$ python3 -q
>>> import numpy as np
>>> import numpy.linalg as la
>>> np.set_printoptions(precision=1, suppress=True, linewidth=200, legacy="1.25")
>>> F = np.array([[3, 8, 4, 7], [0, 2, 0, 7], [8, 0, 8, 8], [1, 8, 5, 5]])
>>> hat = np.triu(np.array([[-3, -5, 5, -7], [3, -5, 8, 8], [6, -2, 1, 9], [-2, 7, 7, -5]]), 1) + np.eye(4)
>>> Y = hat @ F @ la.inv(hat)
>>> print(np.poly(Y))
[    1.   -18.   -24.   464. -1152.]
>>> print(np.trace(F))
18
>>> print(np.sort(np.abs(la.eigvals(F))))
[ 3.3  3.3  5.8 18.1]
>>> print(F @ F)
[[ 48  96  79 144]
 [  7  60  35  49]
 [ 96 128 136 160]
 [ 48  64  69 128]]
>>> print((F + F.T) / 2)
[[3.  4.  6.  4. ]
 [4.  2.  0.  7.5]
 [6.  0.  8.  6.5]
 [4.  7.5 6.5 5. ]]
>>> print(np.round(la.det(F), 1))
-1152.0
>>> print((F - F.T) / 2)
[[ 0.   4.  -2.   3. ]
 [-4.   0.   0.  -0.5]
 [ 2.   0.   0.   1.5]
 [-3.   0.5 -1.5  0. ]]
>>> rng = np.random.default_rng(914)
>>> z = rng.permutation(4)
>>> Y = F[:, z] * rng.choice([-1, 1], 4)
>>> print(Y)
[[-3 -7 -8 -4]
 [ 0 -7 -2  0]
 [-8 -8  0 -8]
 [-1 -5 -8 -5]]
>>> left, _, Vt = la.svd(F.T @ Y)
>>> print(np.round(left @ Vt, 1) + 0)
[[-1.  0.  0.  0.]
 [ 0.  0. -1.  0.]
 [ 0.  0.  0. -1.]
 [ 0. -1.  0.  0.]]
>>> cov = F.T @ F
>>> print((F @ F.T).shape)
(4, 4)
>>> print(np.trace(cov), (F ** 2).sum())
498 498
>>> print(la.matrix_rank(cov))
4
>>> f = np.array([-2, 2, -1])
>>> m1 = 4 * np.eye(3) + np.outer(f, f)
>>> print(m1)
[[ 8. -4.  2.]
 [-4.  8. -2.]
 [ 2. -2.  5.]]
>>> vec = np.array([2, 1, 1, 0])
>>> y = F @ vec
>>> coef, lr = np.zeros(4), 1 / la.norm(F, 2) ** 2
>>> for i in range(30):
...     coef -= lr * F.T @ (F @ coef - y)
...     if i % 10 == 0: print(i, round(la.norm(F @ coef - y), 1))
... 
0 7.5
10 3.6
20 2.2
>>> print(round(float(la.cond(F)), 1))
14.8
>>> Lm = la.cholesky(m1)
>>> print(np.diag(Lm) ** 2)
[8.  6.  4.3]
>>> ev, evecs = la.eigh(m1)
>>> vec = np.array([5, 1, 3])
>>> print(vec @ m1 @ vec)
261.0
>>> print(la.eigvalsh(m1[1:, 1:]))
[4. 9.]
>>> print(evecs * np.maximum(ev, 0) @ evecs.T)
[[ 8. -4.  2.]
 [-4.  8. -2.]
 [ 2. -2.  5.]]
>>> print(evecs * np.sqrt(ev) @ evecs.T)
[[ 2.7 -0.7  0.4]
 [-0.7  2.7 -0.4]
 [ 0.4 -0.4  2.2]]
>>> print((m1 - m1.T) / 2)
[[0. 0. 0.]
 [0. 0. 0.]
 [0. 0. 0.]]
>>> theta = np.radians(72)
>>> R = np.eye(3)
>>> R[2, 2] = R[1, 1] = np.cos(theta)
>>> R[2, 1], R[1, 2] = -np.sin(theta), np.sin(theta)
>>> print(R)
[[ 1.   0.   0. ]
 [ 0.   0.3  1. ]
 [ 0.  -1.   0.3]]
>>> Y = m1 @ R.T
>>> print(np.allclose(la.norm(m1, axis=1), la.norm(Y, axis=1)))
True
>>> print(Y)
[[ 8.   0.7  4.4]
 [-4.   0.6 -8.2]
 [ 2.   4.1  3.4]]
>>> J = np.load("test8.npy")
>>> print(J)
[[-27.6  -9.7  -6.1]
 [-16.9  -3.4  -5. ]
 [-10.2  -0.4  -4.2]
 [ -8.5   0.2  -3.9]
 [ -5.4   0.8  -3.3]
 [ -2.6   0.7  -2.4]
 [ -2.3   0.7  -2.2]
 [ -2.1   0.6  -2.1]
 [ -1.5   0.4  -1.7]
 [ -0.7   0.2  -1. ]
 [  2.4   1.9   3.6]
 [  5.6   6.7   7.1]
 [  6.    7.3   7.4]
 [ 10.2  13.9  10.9]
 [ 10.6  14.5  11.2]
 [ 11.8  16.4  12.1]
 [ 13.1  18.5  13. ]
 [ 44.9  67.3  30.5]]
>>> vec = np.ones(3)
>>> for _ in range(7):
...     vec = m1 @ vec
...     vec /= la.norm(vec)
...     print(round(vec @ m1 @ vec, 1))
... 
6.6
11.3
12.8
13.0
13.0
13.0
13.0
>>> print(vec)
[ 0.7 -0.7  0.3]
>>> print(round(float(la.norm(J) ** 2 / la.norm(J, 2) ** 2), 1))
1.1
>>> print(round(la.norm(J[13] - J[2]), 1))
29.1
>>> print(round(float(la.norm(J[13], 1)), 1), round(float(la.norm(J[13], np.inf)), 1))
35.0 13.9
>>> print(round(float(la.norm(J, 1)), 1), np.round(la.norm(J, np.inf), 1))
182.4 142.7
>>> print(la.norm(J, axis=1))
[29.9 17.9 11.   9.4  6.4  3.6  3.3  3.   2.3  1.2  4.7 11.3 12.  20.4 21.2 23.6 26.1 86.5]
>>> vec = np.array([-1, -2, 1])
>>> y = J @ vec
>>> coef, lr = np.zeros(3), 1 / la.norm(J, 2) ** 2
>>> for i in range(60):
...     coef -= lr * J.T @ (J @ coef - y)
...     if i % 10 == 0: print(i, round(la.norm(J @ coef - y), 1))
... 
0 21.1
10 17.8
20 15.6
30 13.8
40 12.3
50 11.1
>>> print(coef)
[-0.8 -1.7  0.1]
>>> Y = np.array([[2, 0, -3], [2, -1, 1], [3, 3, -2]])
>>> print(np.einsum("ij->j", J))
[ 26.8 136.6  63.9]
>>> print(np.vstack([J, Y.T]).shape)
(21, 3)
